$ python -q
>>> import numpy as np
>>> np.set_printoptions(precision=3, suppress=True, linewidth=200)
>>> def rnd(a):
...     return np.round(a, 3) + 0
... 
>>> mat = np.loadtxt("out6.csv", delimiter=",")
>>> print(rnd(mat))
[[ 1.391 -0.277  0.026  0.235  0.027  0.038  0.261  0.259  0.306 -0.368]
 [-0.277  1.486 -0.506 -0.016  0.341  0.345 -0.234 -0.165 -0.178 -0.204]
 [ 0.026 -0.506  1.376 -0.155  0.293  0.187 -0.286 -0.397 -0.253 -0.119]
 [ 0.235 -0.016 -0.155  1.432  0.564  0.114  0.032 -0.139 -0.34   0.015]
 [ 0.027  0.341  0.293  0.564  1.24   0.553 -0.192  0.271 -0.073  0.054]
 [ 0.038  0.345  0.187  0.114  0.553  1.668 -0.654 -0.157  0.022  0.88 ]
 [ 0.261 -0.234 -0.286  0.032 -0.192 -0.654  1.595  0.044  0.02   0.375]
 [ 0.259 -0.165 -0.397 -0.139  0.271 -0.157  0.044  0.82   0.117 -0.107]
 [ 0.306 -0.178 -0.253 -0.34  -0.073  0.022  0.02   0.117  1.702 -0.117]
 [-0.368 -0.204 -0.119  0.015  0.054  0.88   0.375 -0.107 -0.117  1.29 ]]
>>> vals, V = np.linalg.eigh(mat)
>>> print((vals > 1e-8).sum(), (vals < -1e-8).sum())
8 0
>>> print(np.abs(V[:, -1]).round(6).argmax())
5
>>> print(rnd(vals))
[0. 0. 1. 1. 1. 2. 2. 2. 2. 3.]
>>> print(rnd(np.linalg.eigvalsh(mat + 5 * np.eye(10))))
[5. 5. 6. 6. 6. 7. 7. 7. 7. 8.]
>>> print(rnd(V.T @ mat @ V))
[[0. 0. 0. 0. 0. 0. 0. 0. 0. 0.]
 [0. 0. 0. 0. 0. 0. 0. 0. 0. 0.]
 [0. 0. 1. 0. 0. 0. 0. 0. 0. 0.]
 [0. 0. 0. 1. 0. 0. 0. 0. 0. 0.]
 [0. 0. 0. 0. 1. 0. 0. 0. 0. 0.]
 [0. 0. 0. 0. 0. 2. 0. 0. 0. 0.]
 [0. 0. 0. 0. 0. 0. 2. 0. 0. 0.]
 [0. 0. 0. 0. 0. 0. 0. 2. 0. 0.]
 [0. 0. 0. 0. 0. 0. 0. 0. 2. 0.]
 [0. 0. 0. 0. 0. 0. 0. 0. 0. 3.]]
>>> print(rnd(np.abs(V[:, -1])))
[0.179 0.273 0.144 0.189 0.379 0.641 0.387 0.112 0.209 0.276]
>>> rank = np.linalg.matrix_rank(mat)
>>> print(rank)
8
>>> ns = np.linalg.svd(mat)[2][rank:].T
>>> print([int(np.linalg.matrix_rank(mat[:, :j + 1])) for j in range(10)])
[1, 2, 3, 4, 5, 6, 7, 8, 8, 8]
>>> print([int(np.linalg.matrix_rank(mat[:i])) for i in range(1, len(mat) + 1)])
[1, 2, 3, 4, 5, 6, 7, 8, 8, 8]
>>> print([int(np.linalg.matrix_rank(np.delete(mat, i, axis=0))) for i in range(10)])
[8, 8, 8, 8, 8, 8, 8, 8, 8, 8]
>>> print(ns.shape)
(10, 2)
>>> print(rnd(mat @ ns))
[[0. 0.]
 [0. 0.]
 [0. 0.]
 [0. 0.]
 [0. 0.]
 [0. 0.]
 [0. 0.]
 [0. 0.]
 [0. 0.]
 [0. 0.]]
>>> print(np.allclose(mat @ ns, 0))
True
>>> left, sig, vt = np.linalg.svd(mat)
>>> print(rnd(sig))
[3. 2. 2. 2. 2. 1. 1. 1. 0. 0.]
>>> out = left[:, :8] @ np.diag(sig[:8]) @ vt[:8]
>>> print(rnd(np.abs(mat - out).max()))
0.0
>>> print(rnd(out))
[[ 1.391 -0.277  0.026  0.235  0.027  0.038  0.261  0.259  0.306 -0.368]
 [-0.277  1.486 -0.506 -0.016  0.341  0.345 -0.234 -0.165 -0.178 -0.204]
 [ 0.026 -0.506  1.376 -0.155  0.293  0.187 -0.286 -0.397 -0.253 -0.119]
 [ 0.235 -0.016 -0.155  1.432  0.564  0.114  0.032 -0.139 -0.34   0.015]
 [ 0.027  0.341  0.293  0.564  1.24   0.553 -0.192  0.271 -0.073  0.054]
 [ 0.038  0.345  0.187  0.114  0.553  1.668 -0.654 -0.157  0.022  0.88 ]
 [ 0.261 -0.234 -0.286  0.032 -0.192 -0.654  1.595  0.044  0.02   0.375]
 [ 0.259 -0.165 -0.397 -0.139  0.271 -0.157  0.044  0.82   0.117 -0.107]
 [ 0.306 -0.178 -0.253 -0.34  -0.073  0.022  0.02   0.117  1.702 -0.117]
 [-0.368 -0.204 -0.119  0.015  0.054  0.88   0.375 -0.107 -0.117  1.29 ]]
>>> rng = np.random.default_rng(605)
>>> out = mat + rng.integers(-2, 3, (10, 8)) @ rng.integers(-2, 3, (8, 10))
>>> print(rnd(out))
[[  5.391  -3.277   7.026   5.235  -7.973   1.038   5.261   5.259 -10.694  12.632]
 [ -6.277   0.486  -1.506  -1.016  -0.659  -4.655   3.766   3.835   0.822   2.796]
 [ -4.974   0.494   5.376  -1.155  -6.707  -7.813  -1.286  -1.397   1.747  -3.119]
 [ -0.765  -6.016   4.845   1.432 -13.436  -3.886  11.032   1.861  -3.34    4.015]
 [  9.027  -0.659   2.293   0.564  -1.76    5.553   1.808  -0.729   0.927   7.054]
 [  5.038  -7.655  -4.813   1.114  -8.447   7.668  -2.654   0.843   4.022   6.88 ]
 [  6.261   1.766   1.714   7.032  -1.192  -9.654  -5.405  -5.956   8.02   -7.625]
 [  2.259  -4.165  -4.397  -0.139   5.271  -3.157   2.044   1.82   -3.883   9.893]
 [  6.306  -1.178  -1.253  -1.34   -5.073  11.022  -2.98   -2.883   6.702  -5.117]
 [ -0.368  -0.204  -2.119   3.015   3.054  -9.12   -2.625  -3.107   4.883  -2.71 ]]
>>> print(np.abs(out - mat).sum(axis=1))
[62. 27. 33. 50. 31. 47. 56. 35. 41. 33.]
>>> print(rnd(np.linalg.svd(out - mat, compute_uv=False)))
[33.24  24.157 21.612 16.278 13.202  7.054  4.948  3.74   0.     0.   ]
>>> print(np.linalg.matrix_rank(out - mat, tol=1e-8))
8
>>> out = np.array([[5, 6, 2, 2, 6, 3, 2, 5, 7, 2, 2, 8, 7],
...     [4, 7, 5, 1, 1, 8, 0, 6, 2, 9, 7, 7, 9],
...     [9, 9, 2, 4, 8, 7, 7, 4, 8, 1, 2, 5, 6],
...     [9, 2, 1, 0, 2, 6, 3, 0, 8, 7, 5, 4, 8],
...     [9, 6, 2, 5, 9, 5, 0, 2, 6, 6, 6, 1, 1],
...     [5, 4, 6, 0, 9, 3, 6, 8, 0, 2, 1, 6, 4],
...     [2, 2, 0, 7, 8, 6, 6, 1, 9, 7, 6, 9, 8],
...     [1, 7, 9, 2, 6, 8, 3, 0, 0, 4, 8, 0, 5],
...     [6, 3, 7, 6, 2, 9, 5, 6, 4, 6, 0, 3, 2],
...     [5, 8, 0, 2, 0, 1, 9, 4, 0, 5, 3, 8, 6],
...     [1, 3, 6, 0, 9, 5, 5, 4, 5, 2, 4, 9, 4],
...     [6, 1, 0, 7, 2, 9, 2, 9, 6, 3, 4, 0, 7],
...     [0, 9, 8, 5, 4, 6, 0, 4, 7, 7, 6, 3, 2]])
>>> A = out + out.T
>>> print(A)
[[10 10 11 11 15  8  4  6 13  7  3 14  7]
 [10 14 14  3  7 12  2 13  5 17 10  8 18]
 [11 14  4  5 10 13  7 13 15  1  8  5 14]
 [11  3  5  0  7  6 10  2 14  9  5 11 13]
 [15  7 10  7 18 14  8  8  8  6 15  3  5]
 [ 8 12 13  6 14  6 12 16  9  3  6 15 10]
 [ 4  2  7 10  8 12 12  4 14 16 11 11  8]
 [ 6 13 13  2  8 16  4  0  6  8 12  9  9]
 [13  5 15 14  8  9 14  6  8  6  5  9  9]
 [ 7 17  1  9  6  3 16  8  6 10  5 11 13]
 [ 3 10  8  5 15  6 11 12  5  5  8 13 10]
 [14  8  5 11  3 15 11  9  9 11 13  0 10]
 [ 7 18 14 13  5 10  8  9  9 13 10 10  4]]
>>> # symmetric, so the eigenvalues are real
>>> print(rnd(np.abs(np.linalg.eigvals(A)).max()))
119.257
>>> u = np.array([0, 1, 1, 2, 3, 0, 2, 0, 3, 0, 3, 1, 1])
>>> out = A + np.outer(u, np.eye(13)[12])
>>> print(np.linalg.matrix_rank(out - A))
1
>>> out = np.array([[-8, -6, 0],
...     [-5, 4, -2],
...     [-2, 7, 0],
...     [7, -2, -4],
...     [-3, 8, 6],
...     [3, -2, -5],
...     [-7, 3, 6],
...     [-8, -8, -8],
...     [-3, -5, 6],
...     [-7, -8, -7],
...     [-9, 1, 6],
...     [-7, -6, -2],
...     [-4, 2, -9]])
>>> print(np.einsum("ik,kj->ij", A, out))
[[-413  -85  -82]
 [-612 -141 -357]
 [-490  -98 -120]
 [-481 -138  -38]
 [-500  -11   25]
 [-591  -46 -101]
 [-452 -180  -72]
 [-410   29  -89]
 [-414  -60  -90]
 [-527 -104 -160]
 [-508   -2  -83]
 [-459 -184 -158]
 [-490 -117 -165]]
>>> print(np.einsum("ij->j", A))
[119 133 120  96 124 130 119 106 121 112 111 119 130]
>>> print(out.T @ A.T)
[[-413 -612 -490 -481 -500 -591 -452 -410 -414 -527 -508 -459 -490]
 [ -85 -141  -98 -138  -11  -46 -180   29  -60 -104   -2 -184 -117]
 [ -82 -357 -120  -38   25 -101  -72  -89  -90 -160  -83 -158 -165]]
>>> print(np.einsum("ik,kj->ji", A, out))
[[-413 -612 -490 -481 -500 -591 -452 -410 -414 -527 -508 -459 -490]
 [ -85 -141  -98 -138  -11  -46 -180   29  -60 -104   -2 -184 -117]
 [ -82 -357 -120  -38   25 -101  -72  -89  -90 -160  -83 -158 -165]]
>>> print(np.linalg.matrix_rank(A @ out))
3
